$ ipython --no-banner

In [1]: import numpy as np

In [2]: import numpy.linalg as la

In [3]: np.set_printoptions(precision=2, suppress=True, linewidth=160)

In [4]: data = np.loadtxt("data.csv", delimiter=",")

In [5]: print(data)
[[2. 0. 0. 0. 0. 0. 0. 0. 0. 0. 0. 0. 0.]
 [2. 1. 0. 0. 0. 0. 0. 0. 0. 0. 0. 0. 0.]
 [0. 0. 0. 0. 0. 0. 0. 0. 0. 0. 0. 0. 0.]
 [2. 1. 2. 1. 0. 0. 0. 0. 0. 0. 0. 0. 0.]
 [2. 0. 1. 2. 0. 0. 0. 0. 0. 0. 0. 0. 0.]
 [2. 0. 0. 1. 1. 2. 0. 0. 0. 0. 0. 0. 0.]
 [1. 2. 1. 2. 2. 0. 0. 0. 0. 0. 0. 0. 0.]
 [2. 1. 2. 0. 0. 0. 0. 0. 0. 0. 0. 0. 0.]
 [1. 1. 2. 2. 2. 0. 0. 1. 1. 0. 0. 0. 0.]
 [1. 1. 0. 1. 1. 1. 1. 2. 1. 2. 0. 0. 0.]
 [1. 1. 0. 0. 2. 0. 0. 0. 1. 1. 1. 0. 0.]
 [2. 2. 0. 2. 1. 1. 1. 1. 0. 1. 0. 0. 0.]
 [2. 2. 1. 1. 1. 0. 2. 1. 1. 0. 1. 1. 0.]]

In [6]: print(np.allclose(data @ data.T, data.T @ data))
False

In [7]: print(round(float(la.det(data)), 2))
0.0

In [8]: print(round(float(np.abs(la.eigvals(data)).max()), 2))
2.0

In [9]: U, sigma, vt = la.svd(data)

In [10]: evecs = vt[:(sigma > 1e-8).sum()]

In [11]: rng = np.random.default_rng(227)

In [12]: vec = data[1] + -3 * data[10] + rng.integers(2) * np.eye(13)[6]

In [13]: print(vec)
[-1. -2.  0.  0. -6.  0.  0.  0. -3. -3. -3.  0.  0.]

In [14]: print(np.allclose(evecs.T @ evecs @ vec, vec))
True

In [15]: print(np.round(la.norm(vec - evecs.T @ evecs @ vec), 2))
0.0

In [16]: U, sigma, vt = la.svd(data)

In [17]: print(np.argmax(sigma[:-1] / (sigma[1:] + 1e-6)) + 1)
11

In [18]: print(sigma.round(2) + 0)
[9.35 4.02 3.26 2.82 2.36 1.99 1.66 1.35 0.81 0.28 0.13 0.   0.  ]

In [19]: A2 = U[:, :11] @ np.diag(sigma[:11]) @ vt[:11]

In [20]: print(la.matrix_rank(data, rtol=0.05))
9

In [21]: print(la.matrix_rank(A2))
11

In [22]: print(round(la.norm(data - A2) / la.norm(data), 2))
0.0
